>>> import numpy as np
>>> np.set_printoptions(suppress=True, linewidth=120)
>>> feats = np.load("a.npy")
>>> feats
array([[ 0,  0,  2,  0,  0,  0,  0,  0,  0,  0,  0],
       [ 0,  0,  0,  1, -1, -1,  2,  0,  0,  2, -1],
       [-1,  0,  2,  0,  0,  0,  0,  2,  0,  0,  0],
       [ 0,  0,  0, -2,  0, -2, -2,  0, -2,  2,  2],
       [ 0, -2,  0, -1, -2, -1,  2,  0,  0, -1, -2],
       [ 0,  2,  0,  0,  0, -2,  2,  0, -2, -1,  0],
       [ 0,  1,  0, -1, -1,  2,  0,  0, -2,  2,  1],
       [ 2,  0, -1,  0,  0,  0,  0,  0,  0,  0,  0],
       [ 0,  0,  0, -1,  1,  0, -2,  0,  2, -2, -2],
       [ 0, -1,  0,  1,  0,  2, -2,  0,  0, -2,  0],
       [ 0, -2,  0, -1,  1,  2, -1,  0,  1, -1,  1]])
>>> u = np.array([3, -1, -2, 0, -3, -3, 1, 0, 3, -1, -3])
>>> other = feats + np.outer(u, np.eye(11)[5])
>>> other
array([[ 0.,  0.,  2.,  0.,  0.,  3.,  0.,  0.,  0.,  0.,  0.],
       [ 0.,  0.,  0.,  1., -1., -2.,  2.,  0.,  0.,  2., -1.],
       [-1.,  0.,  2.,  0.,  0., -2.,  0.,  2.,  0.,  0.,  0.],
       [ 0.,  0.,  0., -2.,  0., -2., -2.,  0., -2.,  2.,  2.],
       [ 0., -2.,  0., -1., -2., -4.,  2.,  0.,  0., -1., -2.],
       [ 0.,  2.,  0.,  0.,  0., -5.,  2.,  0., -2., -1.,  0.],
       [ 0.,  1.,  0., -1., -1.,  3.,  0.,  0., -2.,  2.,  1.],
       [ 2.,  0., -1.,  0.,  0.,  0.,  0.,  0.,  0.,  0.,  0.],
       [ 0.,  0.,  0., -1.,  1.,  3., -2.,  0.,  2., -2., -2.],
       [ 0., -1.,  0.,  1.,  0.,  1., -2.,  0.,  0., -2.,  0.],
       [ 0., -2.,  0., -1.,  1., -1., -1.,  0.,  1., -1.,  1.]])
>>> rng = np.random.default_rng(715)
>>> lab = rng.permutation(11)
>>> lab
array([ 1,  9,  6,  5,  0,  4,  8, 10,  3,  7,  2])
>>> other = feats[lab][:, lab]
>>> np.diag(other)
array([ 0, -2,  0, -2,  0, -2,  2,  1, -2,  0,  2])
>>> np.allclose(other, feats)
False
>>> T = np.stack([feats, 4 * feats, feats[::-1]])
>>> np.round(np.linalg.norm(T, axis=(1, 2)), 2)
array([12.33, 49.32, 12.33])
>>> np.einsum("bij,cij->bc", T, T)
array([[ 152,  608,  -11],
       [ 608, 2432,  -44],
       [ -11,  -44,  152]])
>>> T.shape
(3, 11, 11)
>>> np.linalg.matrix_rank(T)
array([11, 11, 11])
>>> O, R = np.linalg.qr(feats)
>>> O.shape, R.shape
((11, 11), (11, 11))
>>> np.round(O.T @ O, 2) + 0
array([[1., 0., 0., 0., 0., 0., 0., 0., 0., 0., 0.],
       [0., 1., 0., 0., 0., 0., 0., 0., 0., 0., 0.],
       [0., 0., 1., 0., 0., 0., 0., 0., 0., 0., 0.],
       [0., 0., 0., 1., 0., 0., 0., 0., 0., 0., 0.],
       [0., 0., 0., 0., 1., 0., 0., 0., 0., 0., 0.],
       [0., 0., 0., 0., 0., 1., 0., 0., 0., 0., 0.],
       [0., 0., 0., 0., 0., 0., 1., 0., 0., 0., 0.],
       [0., 0., 0., 0., 0., 0., 0., 1., 0., 0., 0.],
       [0., 0., 0., 0., 0., 0., 0., 0., 1., 0., 0.],
       [0., 0., 0., 0., 0., 0., 0., 0., 0., 1., 0.],
       [0., 0., 0., 0., 0., 0., 0., 0., 0., 0., 1.]])
>>> np.trace(O @ O.T)
np.float64(11.0)
>>> data = np.array([[15.0, 4.0, -4.0, 3.0],
...     [-40.0, -19.0, 14.0, -3.0],
...     [-20.0, -16.0, 11.0, 3.0],
...     [-22.0, -8.0, 8.0, -2.0]])
>>> data
array([[ 15.,   4.,  -4.,   3.],
       [-40., -19.,  14.,  -3.],
       [-20., -16.,  11.,   3.],
       [-22.,  -8.,   8.,  -2.]])
>>> vec = np.array([1, 1, 2, 2, 1, 2, 3, 3, 3, 3, 0])
>>> rhs = feats @ vec
>>> c, lr = np.zeros(11), 1 / np.linalg.norm(feats, 2) ** 2
>>> for i in range(15):
...     c -= lr * feats.T @ (feats @ c - rhs)
...     if i % 5 == 0: print(i, round(np.linalg.norm(feats @ c - rhs), 2))
... 
0 16.83
5 5.9
10 3.46
>>> np.round(np.linalg.cond(feats), 2)
np.float64(20.75)
>>> other = np.array([[0, 2, 6], [4, 4, 7]])
>>> cent = np.kron(other, data)
>>> cent.shape
(8, 12)
>>> np.linalg.matrix_rank(cent)
np.int64(8)
>>> X = np.load("case0.npy")
>>> X
array([[-2, -1,  2,  1, -3,  3, -2],
       [-4, -3,  0, -1, -5,  1, -4],
       [ 0,  1,  4,  3, -1,  5,  0],
       [ 0,  1,  4,  3, -1,  5,  0],
       [ 0,  1,  4,  3, -1,  5,  0],
       [ 0,  1,  4,  3, -1,  5,  0],
       [-3, -2,  1,  0, -4,  2, -3],
       [-5, -4, -1, -2, -6,  0, -5],
       [-2, -1,  2,  1, -3,  3, -2]])
>>> other = X[0, 0] * X[1:] - np.outer(X[1:, 0], X[0])
>>> other
array([[  0,   2,   8,   6,  -2,  10,   0],
       [  0,  -2,  -8,  -6,   2, -10,   0],
       [  0,  -2,  -8,  -6,   2, -10,   0],
       [  0,  -2,  -8,  -6,   2, -10,   0],
       [  0,  -2,  -8,  -6,   2, -10,   0],
       [  0,   1,   4,   3,  -1,   5,   0],
       [  0,   3,  12,   9,  -3,  15,   0],
       [  0,   0,   0,   0,   0,   0,   0]])
>>> np.linalg.matrix_rank(other), np.linalg.matrix_rank(X)
(np.int64(1), np.int64(2))
>>> Uu, sigma, Vt = np.linalg.svd(other)
>>> vecs = Vt[:(sigma > 1e-8).sum()]
>>> vec = other[7] + 5 * other[4] + rng.integers(2) * np.eye(7)[5]
>>> vec
array([  0., -10., -40., -30.,  10., -50.,   0.])
>>> np.linalg.matrix_rank(np.vstack([other, vec]))
np.int64(1)
>>> np.allclose(vecs.T @ vecs @ vec, vec)
True
>>> np.round(np.diag(vecs.T @ vecs), 2)
array([0.  , 0.02, 0.31, 0.17, 0.02, 0.48, 0.  ])
>>> round(np.linalg.norm(vec - vecs.T @ vecs @ vec), 2)
np.float64(0.0)
>>> other = X + rng.integers(-2, 3, (9, 2)) @ rng.integers(-2, 3, (2, 7))
>>> other
array([[ 2, -5,  2,  1,  1,  1, -2],
       [ 0, -5,  2, -2, -2,  1, -3],
       [ 0,  1,  4,  3, -1,  5,  0],
       [-4,  3,  2,  4, -4,  5, -1],
       [-2,  5,  6,  2, -4,  8,  1],
       [ 0, -1,  2,  4,  0,  3, -1],
       [-5,  2,  3, -1, -7,  5, -2],
       [-5, -6, -3, -1, -5, -2, -6],
       [-6, -3, -4,  4, -4, -1, -5]])
>>> np.round(np.linalg.svd(other - X, compute_uv=False), 2) + 0
array([13.62, 12.06,  0.  ,  0.  ,  0.  ,  0.  ,  0.  ])
>>> np.abs(other - X).sum(axis=1)
array([14, 13,  0, 13, 16,  9, 16,  9, 23])
>>> r = np.linalg.matrix_rank(X)
>>> r
np.int64(2)
>>> ns = np.linalg.svd(X)[2][r:].T
>>> np.linalg.matrix_rank(X.T @ X), np.linalg.matrix_rank(X @ X.T)
(np.int64(2), np.int64(2))
>>> [int(np.linalg.matrix_rank(np.delete(X, i, axis=0))) for i in range(9)]
[2, 2, 2, 2, 2, 2, 2, 2, 2]
>>> [int(np.linalg.matrix_rank(X[:i])) for i in range(1, len(X) + 1)]
[1, 2, 2, 2, 2, 2, 2, 2, 2]
>>> mat = np.load("data.npy")
>>> mat
array([[-1,  2,  2, -2,  1,  0,  2,  2, -1, -1,  3],
       [ 3,  2,  1, -2,  0,  2,  2,  1,  0,  1, -1],
       [ 5,  6,  4, -6,  1,  4,  6,  4, -1,  1,  1]])
>>> round(float(np.linalg.norm(mat, 2) / np.linalg.norm(mat)), 2)
0.95
>>> np.linalg.matrix_rank(mat, rtol=0.1)
np.int64(2)
>>> vec = np.array([2, 2, 2, 1, 1, 2, 3, 0, 3, 1, 1])
>>> a = np.maximum(mat @ vec, 0)
>>> a
array([10, 20, 50])
>>> np.maximum(mat @ (3 * vec), 0)
array([ 30,  60, 150])
>>> np.maximum(mat @ vec, 0) - np.maximum(-mat @ vec, 0)
array([10, 20, 50])
>>> np.flatnonzero(a > 1e-9)
array([0, 1, 2])
>>> mat.T @ a
array([ 300,  360,  240, -360,   60,  240,  360,  240,  -60,   60,   60])
>>> th = np.radians(135)
>>> R = np.eye(11)
>>> R[1, 1] = R[8, 8] = np.cos(th)
>>> R[1, 8], R[8, 1] = -np.sin(th), np.sin(th)
>>> R.round(2)
array([[ 1.  ,  0.  ,  0.  ,  0.  ,  0.  ,  0.  ,  0.  ,  0.  ,  0.  ,  0.  ,  0.  ],
       [ 0.  , -0.71,  0.  ,  0.  ,  0.  ,  0.  ,  0.  ,  0.  , -0.71,  0.  ,  0.  ],
       [ 0.  ,  0.  ,  1.  ,  0.  ,  0.  ,  0.  ,  0.  ,  0.  ,  0.  ,  0.  ,  0.  ],
       [ 0.  ,  0.  ,  0.  ,  1.  ,  0.  ,  0.  ,  0.  ,  0.  ,  0.  ,  0.  ,  0.  ],
       [ 0.  ,  0.  ,  0.  ,  0.  ,  1.  ,  0.  ,  0.  ,  0.  ,  0.  ,  0.  ,  0.  ],
       [ 0.  ,  0.  ,  0.  ,  0.  ,  0.  ,  1.  ,  0.  ,  0.  ,  0.  ,  0.  ,  0.  ],
       [ 0.  ,  0.  ,  0.  ,  0.  ,  0.  ,  0.  ,  1.  ,  0.  ,  0.  ,  0.  ,  0.  ],
       [ 0.  ,  0.  ,  0.  ,  0.  ,  0.  ,  0.  ,  0.  ,  1.  ,  0.  ,  0.  ,  0.  ],
       [ 0.  ,  0.71,  0.  ,  0.  ,  0.  ,  0.  ,  0.  ,  0.  , -0.71,  0.  ,  0.  ],
       [ 0.  ,  0.  ,  0.  ,  0.  ,  0.  ,  0.  ,  0.  ,  0.  ,  0.  ,  1.  ,  0.  ],
       [ 0.  ,  0.  ,  0.  ,  0.  ,  0.  ,  0.  ,  0.  ,  0.  ,  0.  ,  0.  ,  1.  ]])
>>> other = mat @ R.T
>>> other.round(2)
array([[-1.  , -0.71,  2.  , -2.  ,  1.  ,  0.  ,  2.  ,  2.  ,  2.12, -1.  ,  3.  ],
       [ 3.  , -1.41,  1.  , -2.  ,  0.  ,  2.  ,  2.  ,  1.  ,  1.41,  1.  , -1.  ],
       [ 5.  , -3.54,  4.  , -6.  ,  1.  ,  4.  ,  6.  ,  4.  ,  4.95,  1.  ,  1.  ]])
>>> np.round(np.abs(other - mat).max(axis=0), 2)
array([0.  , 9.54, 0.  , 0.  , 0.  , 0.  , 0.  , 0.  , 5.95, 0.  , 0.  ])
